% ipython --no-banner

In [1]: import numpy as np

In [2]: np.set_printoptions(precision=1, suppress=True, linewidth=140, sign=" ")

In [3]: F = np.loadtxt("a.csv", delimiter=",")

In [4]: F
Out[4]: 
array([[ 1. ,  0.5,  0.2,  0.1],
       [ 0.5,  1. ,  0.5,  0.2],
       [ 0.2,  0.5,  1. ,  0.5],
       [ 0.1,  0.2,  0.5,  1. ]])

In [5]: ev, vecs = np.linalg.eigh(F)

In [6]: vec = np.array([-1, 1, 0, 1])

In [7]: vecs * np.maximum(ev, 0) @ vecs.T
Out[7]: 
array([[ 1. ,  0.5,  0.2,  0.1],
       [ 0.5,  1. ,  0.5,  0.2],
       [ 0.2,  0.5,  1. ,  0.5],
       [ 0.1,  0.2,  0.5,  1. ]])

In [8]: vecs * np.abs(ev) @ vecs.T
Out[8]: 
array([[ 1. ,  0.5,  0.2,  0.1],
       [ 0.5,  1. ,  0.5,  0.2],
       [ 0.2,  0.5,  1. ,  0.5],
       [ 0.1,  0.2,  0.5,  1. ]])

In [9]: np.round(vec @ F @ vec / (vec @ vec), 1), round(ev[0], 1), round(ev[-1], 1)
Out[9]: (np.float64(0.7), np.float64(0.3), np.float64(2.0))

In [10]: np.round(vecs * np.sqrt(ev) @ vecs.T, 1) + 0
Out[10]: 
array([[ 1. ,  0.3,  0.1,  0. ],
       [ 0.3,  0.9,  0.2,  0.1],
       [ 0.1,  0.2,  0.9,  0.3],
       [ 0. ,  0.1,  0.3,  1. ]])

In [11]: np.abs(F).sum(axis=1).max(), np.round(np.abs(ev).max(), 1)
Out[11]: (np.float64(2.2), np.float64(2.0))

In [12]: (np.sign(vecs[:, -1].round(6)) == np.sign(vecs[0, -1].round(6))).astype(int)
Out[12]: array([ 1,  1,  1,  1])

In [13]: q, vecs = np.linalg.qr(F[:, :1])[0], np.linalg.qr(F[:, 1:])[0]

In [14]: sv = np.linalg.svd(q.T @ vecs, compute_uv=False)

In [15]: np.degrees(np.arccos(sv.clip(0, 1)))
Out[15]: array([ 35.1])

In [16]: round(np.linalg.norm(q @ q.T - vecs @ vecs.T, 2), 1)
Out[16]: np.float64(1.0)

In [17]: sv
Out[17]: array([ 0.8])

In [18]: Y = np.linalg.inv(F)

In [19]: round(float(np.linalg.slogdet(F)[0]), 1)
Out[19]: 1.0

In [20]: Y.round(1) + 0
Out[20]: 
array([[ 1.3, -0.7,  0.1,  0. ],
       [-0.7,  1.7, -0.8,  0.1],
       [ 0.1, -0.8,  1.7, -0.7],
       [ 0. ,  0.1, -0.7,  1.3]])

In [21]: np.round(F @ Y, 1) + 0
Out[21]: 
array([[ 1.,  0.,  0.,  0.],
       [ 0.,  1.,  0.,  0.],
       [ 0.,  0.,  1.,  0.],
       [ 0.,  0.,  0.,  1.]])

In [22]: round(float(np.linalg.det(F) * np.linalg.det(Y)), 1)
Out[22]: 1.0

In [23]: round(np.linalg.cond(F), 1)
Out[23]: np.float64(6.0)

In [24]: q = F.astype(float).copy()

In [25]: for j in range(4):
    ...:     q[:, j] -= q[:, :j] @ (q[:, :j].T @ q[:, j])
    ...:     q[:, j] /= np.linalg.norm(q[:, j])
    ...: 

In [26]: np.round(q.T @ q, 1) + 0
Out[26]: 
array([[ 1.,  0.,  0.,  0.],
       [ 0.,  1.,  0.,  0.],
       [ 0.,  0.,  1.,  0.],
       [ 0.,  0.,  0.,  1.]])

In [27]: A = np.load("test1.npy")

In [28]: A
Out[28]: 
array([[-2.7, -4.7, -3.1],
       [ 1.8,  2. ,  0.4],
       [-0.5, -0.1, -1. ],
       [-0.3,  2.7,  2.6],
       [-5.5, -4.1, -2.6],
       [-1.2, -3.2,  1.2],
       [ 2.7,  0. ,  1.1],
       [-0.8, -2.4, -3.9],
       [ 1.6, -1.9,  1.2],
       [-1.3,  1.2,  0.9],
       [-2.9, -5.7, -0.1],
       [ 1.5,  2. ,  0.1],
       [ 1.8,  0.3,  0.2],
       [-0.7, -3.6,  0. ],
       [ 3.3,  3.9, -3.6],
       [ 0.8, -1.6, -0.9],
       [-1.3,  4.1,  0.9],
       [-3.1, -8.4,  2.1],
       [ 0.3, -0.3, -0.2],
       [ 1.1,  6.6, -1.8]])

In [29]: Y = np.c_[A[:, :2] @ np.array([[1, 1], [-3, 0]]), np.array([0, 2, 2, 0, 1, 0, 2, 0, 1, 2, 2, 2, 1, 1, 2, 1, 0, 1, 1, 0])]

In [30]: Y
Out[30]: 
array([[ 11.4,  -2.7,   0. ],
       [ -4.2,   1.8,   2. ],
       [ -0.2,  -0.5,   2. ],
       [ -8.4,  -0.3,   0. ],
       [  6.8,  -5.5,   1. ],
       [  8.4,  -1.2,   0. ],
       [  2.7,   2.7,   2. ],
       [  6.4,  -0.8,   0. ],
       [  7.3,   1.6,   1. ],
       [ -4.9,  -1.3,   2. ],
       [ 14.2,  -2.9,   2. ],
       [ -4.5,   1.5,   2. ],
       [  0.9,   1.8,   1. ],
       [ 10.1,  -0.7,   1. ],
       [ -8.4,   3.3,   2. ],
       [  5.6,   0.8,   1. ],
       [-13.6,  -1.3,   0. ],
       [ 22.1,  -3.1,   1. ],
       [  1.2,   0.3,   1. ],
       [-18.7,   1.1,   0. ]])

In [31]: np.round(np.linalg.norm(Y - A @ np.linalg.lstsq(A, Y)[0], axis=0), 1) + 0
Out[31]: array([ 0. ,  0. ,  5.7])

In [32]: np.linalg.matrix_rank(np.c_[A, Y])
Out[32]: np.int64(4)
